% ipython --no-banner

In [1]: import numpy as np

In [2]: np.set_printoptions(suppress=True, linewidth=160)

In [3]: def rd(a):
   ...:     return np.round(a, 2) + 0
   ...: 

In [4]: A = np.arange(42).reshape(7, 6) + 3

In [5]: A
Out[5]: 
array([[ 3,  4,  5,  6,  7,  8],
       [ 9, 10, 11, 12, 13, 14],
       [15, 16, 17, 18, 19, 20],
       [21, 22, 23, 24, 25, 26],
       [27, 28, 29, 30, 31, 32],
       [33, 34, 35, 36, 37, 38],
       [39, 40, 41, 42, 43, 44]])

In [6]: U, sigma, Vh = np.linalg.svd(A, full_matrices=False)

In [7]: np.allclose(U * sigma @ Vh, A)
Out[7]: True

In [8]: rd(Vh @ Vh.T)
Out[8]: 
array([[1., 0., 0., 0., 0., 0.],
       [0., 1., 0., 0., 0., 0.],
       [0., 0., 1., 0., 0., 0.],
       [0., 0., 0., 1., 0., 0.],
       [0., 0., 0., 0., 1., 0.],
       [0., 0., 0., 0., 0., 1.]])

In [9]: (sigma > 1e-8).sum()
Out[9]: np.int64(2)

In [10]: U.shape, sigma.shape, Vh.shape
Out[10]: ((7, 6), (6,), (6, 6))

In [11]: rd(np.cumsum(sigma ** 2) / np.sum(sigma ** 2))
Out[11]: array([1., 1., 1., 1., 1., 1.])

In [12]: rd(U.T @ A @ Vh.T)
Out[12]: 
array([[171.29,   0.  ,   0.  ,   0.  ,   0.  ,   0.  ],
       [  0.  ,   5.03,   0.  ,   0.  ,   0.  ,   0.  ],
       [  0.  ,   0.  ,   0.  ,   0.  ,   0.  ,   0.  ],
       [  0.  ,   0.  ,   0.  ,   0.  ,   0.  ,   0.  ],
       [  0.  ,   0.  ,   0.  ,   0.  ,   0.  ,   0.  ],
       [  0.  ,   0.  ,   0.  ,   0.  ,   0.  ,   0.  ]])

In [13]: A2 = A / np.linalg.norm(A, axis=1, keepdims=True)

In [14]: gram = A2 @ A2.T

In [15]: rd(gram[0])
Out[15]: array([1.  , 0.99, 0.98, 0.97, 0.97, 0.97, 0.97])

In [16]: U, sigma, Vh = np.linalg.svd(A)

In [17]: evecs = Vh[:(sigma > 1e-8).sum()]

In [18]: rng = np.random.default_rng(51)

In [19]: vec = A[2] + -1 * A[4] + rng.integers(2) * np.eye(6)[3]

In [20]: vec
Out[20]: array([-12., -12., -12., -12., -12., -12.])

In [21]: rd(np.linalg.norm(vec - evecs.T @ evecs @ vec))
Out[21]: np.float64(0.0)

In [22]: rd(np.diag(evecs.T @ evecs))
Out[22]: array([0.52, 0.3 , 0.18, 0.18, 0.3 , 0.52])

In [23]: np.linalg.matrix_rank(np.vstack([A, vec]))
Out[23]: np.int64(2)
